$ python -q
>>> import numpy as np
>>> np.set_printoptions(precision=3, suppress=True, linewidth=160)
>>> A = np.load("a.npy")
>>> A
array([[ 0.3,  1. , -4. ,  5. ],
       [ 5. ,  0.3,  3. ,  0. ],
       [ 4. , -1. ,  1.3,  4. ],
       [ 0. ,  1. , -4. ,  5.3]])
>>> out = A / np.linalg.norm(A, axis=1, keepdims=True)
>>> gram = out @ out.T
>>> gram[0]
array([ 1.   , -0.269,  0.393,  0.999])
>>> X = np.array([[-1.1, 0.4, 0.1, -0.3, -1.8],
...     [2.1, 0.3, -1.8, 0.8, -0.5],
...     [0.6, -0.4, 0.9, -0.8, -0.1],
...     [-0.6, 0.9, 1.4, 1.8, 0.2],
...     [0.9, 1.9, -1.2, 0.5, -0.4],
...     [0.5, 0.4, -0.9, 0.6, -0.5],
...     [-0.7, -0.8, -0.9, 0.3, -2.0],
...     [2.0, 1.3, -0.8, -1.5, 0.3],
...     [-1.5, -1.5, 1.2, 1.1, -0.5],
...     [-0.4, 1.8, 0.5, 1.6, -0.2],
...     [-1.2, 0.1, 0.4, 1.5, 0.0],
...     [-0.5, 0.4, 0.9, -0.5, 1.9],
...     [-0.1, -1.1, -0.6, -0.2, 0.2],
...     [-1.0, 2.0, 1.3, 0.5, 0.4],
...     [-0.9, 1.4, -1.5, 1.0, 0.0],
...     [-1.0, 0.7, -1.3, -0.9, -0.4],
...     [-0.5, -1.5, 0.2, -0.5, -0.3],
...     [-1.3, 0.0, 0.8, -0.9, -1.0]])
>>> rng = np.random.default_rng(761)
>>> X[:, 2] = 4 * X[:, 3] + 0.3 * rng.normal(size=18)
>>> X
array([[-1.1  ,  0.4  , -1.745, -0.3  , -1.8  ],
       [ 2.1  ,  0.3  ,  3.26 ,  0.8  , -0.5  ],
       [ 0.6  , -0.4  , -3.246, -0.8  , -0.1  ],
       [-0.6  ,  0.9  ,  7.597,  1.8  ,  0.2  ],
       [ 0.9  ,  1.9  ,  1.881,  0.5  , -0.4  ],
       [ 0.5  ,  0.4  ,  2.065,  0.6  , -0.5  ],
       [-0.7  , -0.8  ,  1.482,  0.3  , -2.   ],
       [ 2.   ,  1.3  , -6.   , -1.5  ,  0.3  ],
       [-1.5  , -1.5  ,  4.401,  1.1  , -0.5  ],
       [-0.4  ,  1.8  ,  5.947,  1.6  , -0.2  ],
       [-1.2  ,  0.1  ,  5.736,  1.5  ,  0.   ],
       [-0.5  ,  0.4  , -1.808, -0.5  ,  1.9  ],
       [-0.1  , -1.1  , -0.774, -0.2  ,  0.2  ],
       [-1.   ,  2.   ,  1.978,  0.5  ,  0.4  ],
       [-0.9  ,  1.4  ,  3.711,  1.   ,  0.   ],
       [-1.   ,  0.7  , -4.066, -0.9  , -0.4  ],
       [-0.5  , -1.5  , -1.68 , -0.5  , -0.3  ],
       [-1.3  ,  0.   , -3.564, -0.9  , -1.   ]])
>>> vec = np.array([-2, 0, -1, 0, 2])
>>> rhs = X @ vec
>>> np.round(np.linalg.solve(X.T @ X, X.T @ rhs), 3) + 0
array([-2.,  0., -1.,  0.,  2.])
>>> np.round(np.linalg.lstsq(X, rhs)[0], 3) + 0
array([-2.,  0., -1.,  0.,  2.])
>>> np.round(np.linalg.pinv(X) @ X, 3) + 0
array([[1., 0., 0., 0., 0.],
       [0., 1., 0., 0., 0.],
       [0., 0., 1., 0., 0.],
       [0., 0., 0., 1., 0.],
       [0., 0., 0., 0., 1.]])
>>> rhs = rhs + 0.1 * rng.normal(size=18)
>>> rhs
array([ 0.205, -8.655,  1.864, -5.974, -4.45 , -3.941, -3.991,  2.771, -2.498, -5.497, -3.408,  6.593,  1.182,  0.772, -2.011,  5.322,  2.056,  4.335])
>>> c, *_ = np.linalg.lstsq(X, rhs)
>>> np.round(X.T @ (rhs - X @ c), 3) + 0
array([0., 0., 0., 0., 0.])
>>> c
array([-2.008,  0.047, -0.873, -0.559,  1.972])
>>> c.round()
array([-2.,  0., -1., -1.,  2.])
>>> round(float(X[8] @ X[4]), 3)
4.828
>>> np.round(np.linalg.norm(X, 1), 3), round(np.linalg.norm(X, np.inf), 3)
(np.float64(60.941), np.float64(11.1))
>>> round(np.linalg.norm(X, "nuc"), 3)
np.float64(29.835)
>>> round(float(np.linalg.norm(X[8], 1)), 3), round(float(np.linalg.norm(X[8], np.inf)), 3)
(9.001, 4.401)
>>> round(np.linalg.norm(X[8] - X[4]), 3)
np.float64(4.903)
>>> np.linalg.norm(X, axis=0)
array([ 4.555,  4.784, 16.406,  4.122,  3.659])
>>> np.round(np.linalg.norm(X, 2), 3)
np.float64(16.992)
>>> np.linalg.norm(X, axis=1).argmax()
np.int64(3)
>>> Ac = X - X.mean(axis=0)
>>> U, s, VT = np.linalg.svd(Ac, full_matrices=False)
>>> np.round(s ** 2 / (s ** 2).sum(), 3) + 0
array([0.843, 0.079, 0.045, 0.033, 0.   ])
>>> VT[0] * np.sign(VT[0, np.abs(VT[0]).argmax()])
array([-0.059,  0.049,  0.967,  0.242,  0.001])
>>> W2 = X[[5, 15]].astype(float)
>>> for _ in range(5):
...     z = np.linalg.norm(X[:, None] - W2, axis=-1).argmin(axis=1)
...     W2 = np.array([X[z == j].mean(axis=0) for j in range(2)])
... 
>>> z
array([1, 0, 1, 0, 0, 0, 0, 1, 0, 0, 0, 1, 1, 0, 0, 1, 1, 1])
>>> np.bincount(z)
array([10,  8])
>>> W2
array([[-0.28 ,  0.65 ,  3.806,  0.97 , -0.35 ],
       [-0.237, -0.025, -2.86 , -0.7  , -0.15 ]])
>>> np.abs(W2[1] - W2[0]).argmax()
np.int64(2)
>>> K = np.load("block5.npy")
>>> K
array([[0, 2, 1],
       [0, 0, 0],
       [0, 0, 0]])
>>> # rows 1 and 2 are equal
>>> np.linalg.matrix_power(K - np.diag(np.diag(K)), 3)
array([[0, 0, 0],
       [0, 0, 0],
       [0, 0, 0]])
>>> np.linalg.matrix_rank(K - K[0, 0] * np.eye(3))
np.int64(1)
>>> [int(np.linalg.matrix_rank(np.linalg.matrix_power(K, p))) for p in range(1, 4)]
[1, 0, 0]
>>> E = np.load("mat.npy")
>>> E
array([[ 2,  0, -1, -1, -1,  0, -2, -1,  3],
       [ 0, -2,  1, -2, -3,  1, -2,  0,  0],
       [-1,  1, -4,  0,  2,  1, -1, -2, -2],
       [-1, -2,  0,  2, -3,  0,  2,  2,  2],
       [-1, -3,  2, -3,  4,  2, -4, -3, -1],
       [ 0,  1,  1,  0,  2, -4, -3,  2, -3],
       [-2, -2, -1,  2, -4, -3,  0,  0,  3],
       [-1,  0, -2,  2, -3,  2,  0,  2,  0],
       [ 3,  0, -2,  2, -1, -3,  3,  0, -4]])
>>> z = rng.permutation(3)
>>> z
array([2, 1, 0])
>>> out = K[z][:, z]
>>> np.allclose(out, K)
False
>>> np.diag(out)
array([0, 0, 0])
